>>> import numpy as np
>>> np.set_printoptions(precision=4, suppress=True, linewidth=120)
>>> data = np.load("arr.npy")
>>> print(data)
[[  8.0449  10.012   20.0292 -11.008  -14.9904  13.9964   8.9822  -4.0394  17.0005]
 [  1.9871  -0.964    9.009   -4.9984 -14.0051   9.9767  -4.0485  -3.0031  14.9778]
 [ 10.0151  18.978   18.0091  -6.9852  -9.0031   1.0009  15.9412  -7.9808   1.9692]
 [  6.0007  20.0209  17.9718  -1.9763 -27.9969   3.974   -0.0073 -16.0012   6.0366]
 [  2.9994   8.0097   9.9996 -10.0145   7.9938  19.0231  17.0022  11.0198   6.9727]
 [  0.984   17.9952   7.9942  -1.0157  -5.0383   8.9912   7.9909  -1.0218  -4.0097]
 [ 16.0174   6.0236  23.9939 -12.0423 -20.0062  -6.0011  10.0245 -16.0123  17.9993]
 [  1.9866  15.983    6.0004  -0.9795   0.9992   4.0102  11.0149  -0.0108  -6.9766]
 [  6.0038   6.9885  16.0443  -6.0139 -21.9931   7.0269  -0.9873  -9.9915  15.022 ]
 [  9.9623  25.9885  25.9835 -11.996  -14.0156  17.9661  20.0009  -3.9697  10.0085]
 [ 11.0106  -0.0104  19.0284 -10.9973 -17.9646   1.9942   3.9671 -10.0303  21.0209]
 [  8.0485 -10.0038   9.9781  -9.9778  -4.      -0.0277   4.0715  -2.0183  18.0044]]
>>> left, sigma, VT = np.linalg.svd(data)
>>> print(np.argmax(sigma[:-1] / (sigma[1:] + 1e-6)) + 1)
4
>>> print(sigma)
[106.1018  49.4178  36.9208  24.7171   0.1094   0.0753   0.0523   0.0498   0.0463]
>>> Y = left[:, :4] @ np.diag(sigma[:4]) @ VT[:4]
>>> print(np.linalg.matrix_rank(Y))
4
>>> print(round(np.linalg.norm(data - Y, 2), 4), np.round(sigma[4], 4))
0.1094 0.1094
>>> print(round(np.linalg.norm(data - Y) / np.linalg.norm(data), 4))
0.0013
>>> m1 = np.array([[1, 1, 0, -1, 2],
...     [0, 1, -1, -2, -1],
...     [0, 0, -2, -2, -1],
...     [0, 0, 0, -1, -1],
...     [0, 0, 0, 0, -2]])
>>> print(m1)
[[ 1  1  0 -1  2]
 [ 0  1 -1 -2 -1]
 [ 0  0 -2 -2 -1]
 [ 0  0  0 -1 -1]
 [ 0  0  0  0 -2]]
>>> # triangular, det is the product of the diagonal
>>> print(m1 @ m1)
[[ 1  2 -1 -2 -2]
 [ 0  1  1  2  4]
 [ 0  0  4  6  6]
 [ 0  0  0  1  3]
 [ 0  0  0  0  4]]
>>> print(np.prod(np.diag(m1)), np.round(np.linalg.det(m1), 4))
-4 -4.0
>>> W0 = np.load("data.npy")
>>> print(W0)
[[ -9  -6   3   3   9   6   9   3   3   9  -9  -3]
 [-12  -8   4   4  12   8  12   4   4  12 -12  -4]
 [ 24  16  -8  -8 -24 -16 -24  -8  -8 -24  24   8]
 [ -6  -4   2   2   6   4   6   2   2   6  -6  -2]
 [ 18  12  -6  -6 -18 -12 -18  -6  -6 -18  18   6]]
>>> Y = W0[0, 0] * W0[1:] - np.outer(W0[1:, 0], W0[0])
>>> print(Y)
[[0 0 0 0 0 0 0 0 0 0 0 0]
 [0 0 0 0 0 0 0 0 0 0 0 0]
 [0 0 0 0 0 0 0 0 0 0 0 0]
 [0 0 0 0 0 0 0 0 0 0 0 0]]
>>> print(np.linalg.matrix_rank(Y), np.linalg.matrix_rank(W0))
0 1
>>> print(np.flatnonzero(~Y.round(6).any(axis=1)))
[0 1 2 3]
>>> print(W0[:, 0] / W0[0, 0])
[ 1.      1.3333 -2.6667  0.6667 -2.    ]
>>> print(np.linalg.lstsq(W0[:-1].T, W0[-1])[2])
1
>>> print(np.allclose(W0[:-1].T @ np.linalg.lstsq(W0[:-1].T, W0[-1])[0], W0[-1]))
True
>>> print(np.abs(np.diag(np.linalg.qr(W0)[1])) > 1e-9)
[ True False False False False]
>>> print(np.unique(W0.round(6), axis=0).shape)
(5, 12)
>>> Y = np.array([[2, -1, 0],
...     [-1, 2, -2],
...     [0, -1, 3],
...     [-3, 3, 0],
...     [2, -1, 3],
...     [3, 2, 3],
...     [2, -3, 1],
...     [3, -1, 3],
...     [-3, 1, 3],
...     [3, 0, 3],
...     [2, 1, 1],
...     [-3, 3, 1]])
>>> print(Y.T @ W0.T)
[[  51   68 -136   34 -102]
 [ -39  -52  104  -26   78]
 [ 108  144 -288   72 -216]]
>>> print(np.linalg.matrix_rank(W0 @ Y))
1
>>> print(np.round(np.linalg.norm(data, 2) / np.linalg.norm(data), 4))
0.8475
>>> print(np.linalg.cond(data) > 100)
True
>>> def softmax(z):
...     e = np.exp(z - z.max(axis=-1, keepdims=True))
...     return e / e.sum(axis=-1, keepdims=True)
... 
>>> print(np.round(softmax(W0[1]), 4) + 0)
[0.     0.     0.0001 0.0001 0.3312 0.0061 0.3312 0.0001 0.0001 0.3312 0.     0.    ]
>>> print(np.round(softmax(W0[1] + -1), 4) + 0)
[0.     0.     0.0001 0.0001 0.3312 0.0061 0.3312 0.0001 0.0001 0.3312 0.     0.    ]
>>> scores = W0 @ W0.T / np.sqrt(12)
>>> print(np.round(softmax(scores), 4) + 0)
[[0. 1. 0. 0. 0.]
 [0. 1. 0. 0. 0.]
 [0. 0. 1. 0. 0.]
 [0. 1. 0. 0. 0.]
 [0. 0. 1. 0. 0.]]
>>> X = np.array([[-2, 0, -2, -1],
...     [-1, 1, 1, 2],
...     [-2, 0, -1, -1],
...     [-1, 0, -2, -2],
...     [0, -1, 0, 0],
...     [2, 2, 1, 0],
...     [1, 1, -1, 0],
...     [-1, -1, -1, 1],
...     [-1, 2, 0, -2],
...     [1, 1, -1, -2],
...     [0, 1, -1, -2]])
>>> X[:, 2] = -1 * X[:, 1]
>>> print(X)
[[-2  0  0 -1]
 [-1  1 -1  2]
 [-2  0  0 -1]
 [-1  0  0 -2]
 [ 0 -1  1  0]
 [ 2  2 -2  0]
 [ 1  1 -1  0]
 [-1 -1  1  1]
 [-1  2 -2 -2]
 [ 1  1 -1 -2]
 [ 0  1 -1 -2]]
>>> u = np.array([2, 2, 2])
>>> print(np.cross(X[0, :3], X[8, :3]))
[ 0 -4 -4]
>>> print(np.polyval(u, X[0]))
[6 2 2 2]
>>> print(np.correlate(X[0], X[8], "full"))
[ 4  4 -4  4  2 -2  1]
>>> vals, vecs = np.linalg.eig(m1)
>>> print(m1 @ vecs[:, 0] - vals[0] * vecs[:, 0])
[0. 0. 0. 0. 0.]
>>> print(np.prod(vals))
-4.0
>>> J = np.load("run9.npy")
>>> print(J)
[[0 0 1 0]
 [1 0 0 0]
 [0 0 0 1]
 [0 1 0 0]]
>>> # orthonormal columns
>>> r = np.linalg.matrix_rank(W0)
>>> print(r)
1
>>> null = np.linalg.svd(W0)[2][r:].T
>>> print(np.allclose(W0 @ null, 0))
True
>>> print(null.shape)
(12, 11)
>>> print([int(np.linalg.matrix_rank(W0[:i])) for i in range(1, len(W0) + 1)])
[1, 1, 1, 1, 1]
>>> print(np.linalg.matrix_rank(W0.T @ W0), np.linalg.matrix_rank(W0 @ W0.T))
1 1
>>> print(np.linalg.svd(J, compute_uv=False))
[1. 1. 1. 1.]
>>> A = np.load("x.npy")
>>> print(A)
[[0 2 0 0 0 0]
 [0 1 0 0 0 0]
 [0 1 0 0 0 0]
 [0 0 0 2 0 0]
 [0 0 0 1 0 0]
 [0 0 0 1 0 0]
 [0 0 0 0 0 2]
 [0 0 0 0 0 1]
 [0 0 0 0 0 1]]
>>> left, sigma, VT = np.linalg.svd(A)
>>> vecs = VT[:(sigma > 1e-8).sum()]
>>> rng = np.random.default_rng(4889)
>>> vec = A[2] + 3 * A[6] + rng.integers(2) * np.eye(6)[0]
>>> print(vec)
[1. 1. 0. 0. 0. 6.]
>>> print(np.allclose(vecs.T @ vecs @ vec, vec))
False
>>> print(np.linalg.matrix_rank(np.vstack([A, vec])))
4
>>> blk = np.stack([A, 3 * A, A[::-1]])
>>> print(np.linalg.matrix_rank(blk.reshape(3, -1)))
2
>>> print(blk.sum(axis=0))
[[0 8 0 0 0 1]
 [0 4 0 0 0 1]
 [0 4 0 0 0 2]
 [0 0 0 9 0 0]
 [0 0 0 5 0 0]
 [0 0 0 6 0 0]
 [0 1 0 0 0 8]
 [0 1 0 0 0 4]
 [0 2 0 0 0 4]]
>>> print(np.linalg.matrix_rank(blk))
[3 3 3]
>>> print(np.linalg.norm(blk, axis=(1, 2)))
[ 4.2426 12.7279  4.2426]
>>> feats = np.load("test17.npy")
>>> print(feats)
[[-1.8  2.4  0.3 -1.8 -3.1  0.8]
 [-2.6 -0.6 -0.4 -0.2 -0.2  1. ]
 [-0.9  0.4 -0.1  1.   0.3  0.9]
 [ 0.1 -0.5 -1.6  0.1  0.  -1.2]
 [-0.8  1.  -0.3  0.   1.5 -0.1]
 [ 0.2 -1.3 -0.4  0.1  0.1  0.3]
 [-0.8 -2.5 -2.4  0.3 -2.   0.3]
 [ 1.2 -1.3  0.3 -0.1 -0.4 -0.2]
 [ 0.4  0.2  1.3 -0.8  0.4  0.8]
 [-1.3  2.5 -0.7  0.2 -1.2  0.9]
 [ 0.  -0.9  0.2 -0.9  1.4  0.3]
 [-0.6  0.1 -0.2 -0.6  0.1  0.4]
 [ 0.4 -0.7  0.8 -1.7  0.1 -0.7]]
>>> Xs = (feats - feats.mean(axis=0)) / feats.std(axis=0)
>>> print(Xs.std(axis=0))
[1. 1. 1. 1. 1. 1.]
>>> print(np.argwhere(np.abs(Xs) > 2))
[[0 4]
 [1 0]
 [3 5]
 [6 2]]
>>> c = np.linalg.lstsq(np.delete(Xs, 2, axis=1), Xs[:, 2])[0]
>>> print(round(float(1 - np.var(Xs[:, 2] - np.delete(Xs, 2, axis=1) @ c)), 4))
0.8236
>>> print(c)
[ 0.5541  0.3035 -0.6153  0.4182  0.5852]
>>> print(np.abs(c).argmax())
2
>>> C2 = np.cov(feats, rowvar=False)
>>> print(feats.std(axis=0))
[0.9884 1.377  0.9212 0.7672 1.2105 0.6426]
>>> print(np.argsort(-feats.std(axis=0).round(6), kind="stable"))
[1 4 0 2 3 5]
>>> print(np.polyfit(feats[:, 4], feats[:, 0], 1))
[ 0.3134 -0.4277]
>>> labels = rng.permutation(6)
>>> Y = feats[:, labels] * rng.choice([-1, 1], 6)
>>> print(Y)
[[ 2.4  1.8  1.8  0.3  3.1  0.8]
 [-0.6  2.6  0.2 -0.4  0.2  1. ]
 [ 0.4  0.9 -1.  -0.1 -0.3  0.9]
 [-0.5 -0.1 -0.1 -1.6 -0.  -1.2]
 [ 1.   0.8 -0.  -0.3 -1.5 -0.1]
 [-1.3 -0.2 -0.1 -0.4 -0.1  0.3]
 [-2.5  0.8 -0.3 -2.4  2.   0.3]
 [-1.3 -1.2  0.1  0.3  0.4 -0.2]
 [ 0.2 -0.4  0.8  1.3 -0.4  0.8]
 [ 2.5  1.3 -0.2 -0.7  1.2  0.9]
 [-0.9 -0.   0.9  0.2 -1.4  0.3]
 [ 0.1  0.6  0.6 -0.2 -0.1  0.4]
 [-0.7 -0.4  1.7  0.8 -0.1 -0.7]]
>>> left, _, VT = np.linalg.svd(feats.T @ Y)
>>> print(np.round(left @ VT, 4) + 0)
[[ 0. -1.  0.  0.  0.  0.]
 [ 1.  0.  0.  0.  0.  0.]
 [ 0.  0.  0.  1.  0.  0.]
 [ 0.  0. -1.  0.  0.  0.]
 [ 0.  0.  0.  0. -1.  0.]
 [ 0.  0.  0.  0.  0.  1.]]
